In [1]: import numpy as np

In [2]: import numpy.linalg as la

In [3]: np.set_printoptions(precision=2, suppress=True, linewidth=140, floatmode="fixed")

In [4]: F = np.array([[5, 1, 1, 6, 7],
   ...:     [3, 0, 0, 6, 7],
   ...:     [4, 2, 1, 2, 4],
   ...:     [6, 7, 0, 9, 4],
   ...:     [7, 9, 9, 4, 6],
   ...:     [1, 1, 3, 6, 1],
   ...:     [8, 4, 9, 4, 9]])

In [5]: out = F[0, 0] * F[1:] - np.outer(F[1:, 0], F[0])

In [6]: print(out)
[[  0  -3  -3  12  14]
 [  0   6   1 -14  -8]
 [  0  29  -6   9 -22]
 [  0  38  38 -22 -19]
 [  0   4  14  24  -2]
 [  0  12  37 -28 -11]]

In [7]: print(F[:, 0] / F[0, 0])
[1.00 0.60 0.80 1.20 1.40 0.20 1.60]

In [8]: print(np.flatnonzero(~out.round(6).any(axis=1)))
[]

In [9]: data = np.loadtxt("mat.csv", delimiter=",")

In [10]: print(data)
[[ 2.00  2.00  1.00  1.00  0.00  0.00  0.00  0.00  0.00]
 [ 1.00  3.00  1.00  3.00  0.00  0.00  0.00  0.00  0.00]
 [ 0.00  2.00  3.00  0.00  0.00  0.00  0.00  0.00  0.00]
 [ 0.00  1.00  0.00  2.00  0.00  0.00  0.00  0.00  0.00]
 [ 0.00  0.00  0.00  0.00 -1.00 -4.00 -3.00 -2.00  4.00]
 [ 0.00  0.00  0.00  0.00  4.00  1.00 -4.00  4.00  3.00]
 [ 0.00  0.00  0.00  0.00  5.00 -3.00  3.00 -5.00  0.00]
 [ 0.00  0.00  0.00  0.00 -2.00  3.00 -5.00  4.00  2.00]
 [ 0.00  0.00  0.00  0.00 -2.00  5.00 -2.00  3.00  0.00]]

In [11]: x0 = np.array([4, -2, -2, 8, 8, -2, 0, -4, 2])

In [12]: h1 = np.maximum(data @ x0, 0)

In [13]: print(np.maximum(data @ x0, 0) - np.maximum(-data @ x0, 0))
[ 10.00  20.00 -10.00  14.00  16.00  20.00  66.00 -34.00 -38.00]

In [14]: print(data.T @ h1)
[  40.00   94.00   30.00   98.00  394.00 -242.00   70.00 -282.00  124.00]

In [15]: print(np.tanh(data @ x0))
[ 1.00  1.00 -1.00  1.00  1.00  1.00  1.00 -1.00 -1.00]

In [16]: print(data * (h1 > 1e-9)[:, None])
[[ 2.00  2.00  1.00  1.00  0.00  0.00  0.00  0.00  0.00]
 [ 1.00  3.00  1.00  3.00  0.00  0.00  0.00  0.00  0.00]
 [ 0.00  0.00  0.00  0.00  0.00  0.00  0.00  0.00  0.00]
 [ 0.00  1.00  0.00  2.00  0.00  0.00  0.00  0.00  0.00]
 [ 0.00  0.00  0.00  0.00 -1.00 -4.00 -3.00 -2.00  4.00]
 [ 0.00  0.00  0.00  0.00  4.00  1.00 -4.00  4.00  3.00]
 [ 0.00  0.00  0.00  0.00  5.00 -3.00  3.00 -5.00  0.00]
 [ 0.00  0.00  0.00  0.00 -0.00  0.00 -0.00  0.00  0.00]
 [ 0.00  0.00  0.00  0.00 -0.00  0.00 -0.00  0.00  0.00]]
